$ ipython --no-banner

In [1]: import numpy as np

In [2]: np.set_printoptions(suppress=True, linewidth=120)

In [3]: A = np.load("a.npy")

In [4]: print(A)
[[2 0 0 1 1 2 0 0 2 1]
 [2 0 0 1 1 2 0 0 2 1]
 [2 0 2 2 2 1 0 1 0 0]
 [0 0 1 1 0 2 1 0 2 1]
 [2 1 1 1 1 2 1 2 2 1]
 [1 2 2 0 2 0 2 0 2 0]
 [2 2 2 2 2 2 2 2 0 2]
 [1 1 0 2 1 1 2 2 0 0]]

In [5]: Uu, s, VT = np.linalg.svd(A)

In [6]: print(np.argmax(s[:-1] / (s[1:] + 1e-6)) + 1)
7

In [7]: A2 = Uu[:, :7] @ np.diag(s[:7]) @ VT[:7]

In [8]: print(np.linalg.matrix_rank(A, rtol=0.05))
7

In [9]: print(np.round(np.linalg.norm(A - A2) / np.linalg.norm(A), 1))
0.0

In [10]: print(round(np.linalg.norm(A - A2, 2), 1), round(float(s[7]), 1))
0.0 0.0

In [11]: r = np.linalg.matrix_rank(A)

In [12]: print(r)
7

In [13]: ns = np.linalg.svd(A)[2][r:].T

In [14]: print(np.linalg.matrix_rank(A.T @ A), np.linalg.matrix_rank(A @ A.T))
7 7

In [15]: print(np.round(A @ ns, 1) + 0)
[[0. 0. 0.]
 [0. 0. 0.]
 [0. 0. 0.]
 [0. 0. 0.]
 [0. 0. 0.]
 [0. 0. 0.]
 [0. 0. 0.]
 [0. 0. 0.]]

In [16]: print([int(np.linalg.matrix_rank(np.delete(A, i, axis=0))) for i in range(8)])
[7, 7, 6, 6, 6, 6, 6, 6]

In [17]: F = np.load("block10.npy")

In [18]: print(F)
[[-3.3 -3.7  3.8  1.1  1.5 -3.6 -1.   3.6]
 [ 4.9  5.7 -5.7 -1.9 -2.   5.3  1.4 -5.4]
 [ 3.4  3.8 -3.8 -1.1 -1.5  3.5  0.9 -3.8]
 [-0.3 -0.1 -0.1  0.  -0.1  0.1 -0.1  0. ]
 [-3.3 -3.9  3.6  1.2  1.3 -3.7 -1.   3.5]
 [-3.4 -3.8  3.9  1.   1.5 -3.5 -1.   3.7]
 [ 5.2  5.8 -5.8 -1.8 -2.1  5.5  1.5 -5.4]
 [ 5.1  5.7 -5.7 -1.9 -1.9  5.5  1.6 -5.4]
 [ 3.3  3.8 -3.8 -1.2 -1.3  3.6  1.  -3.6]
 [-5.1 -5.8  5.8  1.8  2.1 -5.4 -1.7  5.3]
 [ 3.5  4.  -3.7 -1.3 -1.5  3.6  1.  -3.5]
 [ 3.5  3.7 -3.8 -1.1 -1.4  3.6  0.9 -3.6]
 [ 3.3  3.7 -3.7 -1.2 -1.4  3.7  0.9 -3.6]
 [ 3.6  3.8 -3.9 -1.2 -1.3  3.4  1.2 -3.6]
 [-5.  -5.9  5.6  1.8  2.  -5.2 -1.6  5.4]
 [ 0.   0.1 -0.1 -0.2  0.2 -0.1  0.  -0.2]
 [ 4.8  5.8 -5.8 -1.7 -2.   5.4  1.7 -5.4]
 [-3.3 -3.7  3.9  1.2  1.6 -3.7 -1.   3.4]
 [ 3.3  3.8 -3.8 -1.1 -1.4  3.6  1.1 -3.6]
 [ 1.6  1.9 -2.  -0.6 -0.6  1.8  0.3 -1.9]
 [ 3.4  3.7 -3.6 -1.3 -1.3  3.5  1.  -3.7]
 [ 3.5  3.8 -3.6 -1.1 -1.5  3.6  1.  -3.4]
 [ 1.6  2.  -2.  -0.6 -0.8  1.8  0.5 -1.8]
 [ 3.4  3.7 -3.7 -1.2 -1.4  3.6  1.1 -3.6]
 [-0.1 -0.2  0.   0.1 -0.1  0.  -0.2  0. ]
 [ 1.7  1.9 -1.8 -0.4 -0.8  1.8  0.5 -1.8]
 [ 1.7  1.9 -1.8 -0.4 -0.7  1.8  0.6 -1.8]
 [-3.5 -3.7  3.7  1.3  1.4 -3.5 -0.9  3.7]
 [-3.4 -3.7  3.6  1.1  1.3 -3.5 -1.   3.6]
 [ 1.6  1.8 -1.9 -0.5 -0.7  1.9  0.4 -1.9]
 [-3.3 -3.9  3.9  1.3  1.3 -3.6 -1.1  3.7]
 [-1.8 -1.9  1.8  0.5  0.7 -1.8 -0.4  1.9]
 [ 0.   0.   0.   0.2 -0.1  0.   0.   0.1]
 [ 0.1  0.  -0.1 -0.1  0.   0.  -0.3  0.1]
 [ 5.1  5.6 -5.7 -1.7 -2.   5.4  1.4 -5.3]
 [-5.1 -5.6  5.7  1.9  2.1 -5.3 -1.5  5.3]
 [ 1.6  2.1 -1.9 -0.6 -0.6  1.9  0.6 -1.7]
 [ 1.7  2.  -2.  -0.7 -0.6  1.8  0.5 -1.9]
 [ 0.   0.2  0.   0.  -0.2  0.   0.1  0. ]
 [ 1.7  2.  -1.7 -0.7 -0.8  1.7  0.5 -1.9]
 [-1.7 -1.9  1.8  0.7  0.7 -1.9 -0.5  1.7]]

In [19]: dist = np.linalg.norm(F[:, None] - F[None], axis=-1)

In [20]: print(dist[34].round(6).argsort(kind="stable")[:4])
[34  1  6  7]

In [21]: X = np.tril(np.array([[1, 3, 2], [2, 1, 1], [0, 2, 1]]), -1) + np.eye(3, dtype=int)

In [22]: print(X)
[[1 0 0]
 [2 1 0]
 [0 2 1]]

In [23]: # triangular

In [24]: vals, evecs = np.linalg.eig(X)

In [25]: print(np.round(np.sort(np.linalg.eigvals(X @ X)), 1))
[1. 1. 1.]

In [26]: print(vals)
[1. 1. 1.]

In [27]: t3 = np.stack([X, 5 * X, X[::-1]])

In [28]: print(np.round(np.linalg.det(t3), 1))
[  1. 125.  -1.]

In [29]: print(np.linalg.matrix_rank(t3))
[3 3 3]

In [30]: print(np.einsum("bij,cij->bc", t3, t3))
[[ 11  55   5]
 [ 55 275  25]
 [  5  25  11]]
